>>> import numpy as np
>>> np.set_printoptions(suppress=True, linewidth=120)
>>> def rd(a):
...     return np.round(a, 2) + 0
... 
>>> data = np.load("block2.npy")
>>> data
array([[-0.25,  0.72, -1.58,  0.07],
       [ 0.16, -1.61,  3.58, -0.18],
       [ 0.13, -0.66,  1.46, -0.07],
       [-0.16, -0.6 ,  1.36, -0.08]])
>>> # rank 2
>>> U, sv, vt = np.linalg.svd(data)
>>> vecs = vt[:(sv > 1e-8).sum()]
>>> rng = np.random.default_rng(47)
>>> x0 = data[0] + -1 * data[3] + rng.integers(2) * np.eye(4)[3]
>>> rd(x0)
array([-0.09,  1.32, -2.94,  0.15])
>>> rd(vecs.T @ vecs)
array([[ 0.99, -0.04, -0.02,  0.05],
       [-0.04,  0.17, -0.37,  0.02],
       [-0.02, -0.37,  0.83, -0.04],
       [ 0.05,  0.02, -0.04,  0.01]])
>>> np.linalg.matrix_rank(np.vstack([data, x0]))
np.int64(2)
>>> U, sv, vt = np.linalg.svd(data)
>>> np.argmax(sv[:-1] / (sv[1:] + 1e-6)) + 1
np.int64(2)
>>> rd(sv)
array([4.83, 0.29, 0.  , 0.  ])
>>> Y = U[:, :2] @ np.diag(sv[:2]) @ vt[:2]
>>> rd(np.linalg.norm(data - Y) / np.linalg.norm(data))
np.float64(0.0)
>>> np.linalg.matrix_rank(Y)
np.int64(2)
>>> rd(np.abs(data - Y).max())
np.float64(0.0)
>>> np.linalg.cond(data) > 100
np.True_
>>> np.abs(np.diag(np.linalg.qr(data)[1])) > 1e-9
array([ True,  True, False, False])
>>> rd(np.trace(np.linalg.pinv(data) @ data))
np.float64(2.0)
>>> np.allclose(data[:-1].T @ np.linalg.lstsq(data[:-1].T, data[-1])[0], data[-1])
True
>>> np.unique(data.round(6), axis=0).shape
(4, 4)
>>> rd(np.linalg.norm(data))
np.float64(4.84)
>>> np.linalg.matrix_rank(data)
np.int64(2)
>>> rd(data.sum(axis=1))
array([-1.04,  1.95,  0.86,  0.52])
>>> np.abs(data).max()
np.float64(3.58)
>>> rd(data.sum(axis=0))
array([-0.12, -2.15,  4.82, -0.26])
>>> data.shape
(4, 4)
>>> rd(data - data[0])
array([[ 0.  ,  0.  ,  0.  ,  0.  ],
       [ 0.41, -2.33,  5.16, -0.25],
       [ 0.38, -1.38,  3.04, -0.14],
       [ 0.09, -1.32,  2.94, -0.15]])
